$ python3 -q
>>> import numpy as np
>>> np.set_printoptions(precision=3, suppress=True, linewidth=100, sign=" ")
>>> ang = np.deg2rad(120)
>>> A = np.eye(4)
>>> A[np.ix_([0, 1], [0, 1])] = [[np.cos(ang), -np.sin(ang)], [np.sin(ang), np.cos(ang)]]
>>> print(A)
[[-0.5   -0.866  0.     0.   ]
 [ 0.866 -0.5    0.     0.   ]
 [ 0.     0.     1.     0.   ]
 [ 0.     0.     0.     1.   ]]
>>> # 3 blocks once reordered
>>> print(np.round(A @ A.T, 3) + 0)
[[ 1.  0.  0.  0.]
 [ 0.  1.  0.  0.]
 [ 0.  0.  1.  0.]
 [ 0.  0.  0.  1.]]
>>> print(A[:, 2] @ A[:, 3])
0.0
>>> print(np.linalg.norm(A, axis=0))
[ 1.  1.  1.  1.]
>>> print(np.linalg.svd(A, compute_uv=False))
[ 1.  1.  1.  1.]
>>> print(np.linalg.pinv(A))
[[-0.5    0.866  0.     0.   ]
 [-0.866 -0.5    0.     0.   ]
 [ 0.     0.     1.     0.   ]
 [ 0.     0.     0.     1.   ]]
>>> vec = np.array([5, -9, 1, 3])
>>> target = A @ vec
>>> print(target)
[ 5.294  8.83   1.     3.   ]
>>> print(np.linalg.solve(A, target))
[ 5. -9.  1.  3.]
>>> print(np.allclose(A, A.T))
False
>>> print((A - A.T) / 2)
[[ 0.    -0.866  0.     0.   ]
 [ 0.866  0.     0.     0.   ]
 [ 0.     0.     0.     0.   ]
 [ 0.     0.     0.     0.   ]]
>>> print(np.sort(np.abs(np.linalg.eigvals(A))))
[ 1.  1.  1.  1.]
>>> print(np.round(np.linalg.det(A), 3))
1.0
>>> print(A @ A)
[[-0.5    0.866  0.     0.   ]
 [-0.866 -0.5    0.     0.   ]
 [ 0.     0.     1.     0.   ]
 [ 0.     0.     0.     1.   ]]
>>> print((A + A.T) / 2)
[[-0.5  0.   0.   0. ]
 [ 0.  -0.5  0.   0. ]
 [ 0.   0.   1.   0. ]
 [ 0.   0.   0.   1. ]]
>>> print(round(np.trace(A), 3))
1.0
>>> print(np.allclose(A @ A.T, A.T @ A))
True
>>> P = np.triu(np.array([[2, -3, -3, 3], [0, 3, -3, -2], [3, -1, 2, -1], [1, 2, -3, 2]]), 1) + np.eye(4)
>>> out = P @ A @ np.linalg.inv(P)
>>> print(out)
[[ -3.098  -8.66  -38.275 -43.301]
 [  0.866   2.098   5.892   5.49 ]
 [  0.      0.      1.      0.   ]
 [  0.      0.      0.      1.   ]]
>>> print(np.trace(out), round(float(np.trace(A)), 3))
1.0 1.0
>>> W1 = np.array([[0, 1, 0], [0, 4, 2], [5, 0, 0], [5, 5, 0]])
>>> beta = np.array([2, 0, 0])
>>> act = np.maximum(A @ W1 + beta, 0)
>>> print(act)
[[ 2.  0.  0.]
 [ 2.  0.  0.]
 [ 7.  0.  0.]
 [ 7.  5.  0.]]
>>> cent = np.array([[8, -1], [3, 3], [-5, -7]])
>>> print((act @ cent).round(6).argmax(axis=1))
[ 0  0  0  0]
>>> print(act @ cent)
[[16. -2.]
 [16. -2.]
 [56. -7.]
 [71.  8.]]
>>> print(W1 @ cent)
[[ 3  3]
 [ 2 -2]
 [40 -5]
 [55 10]]
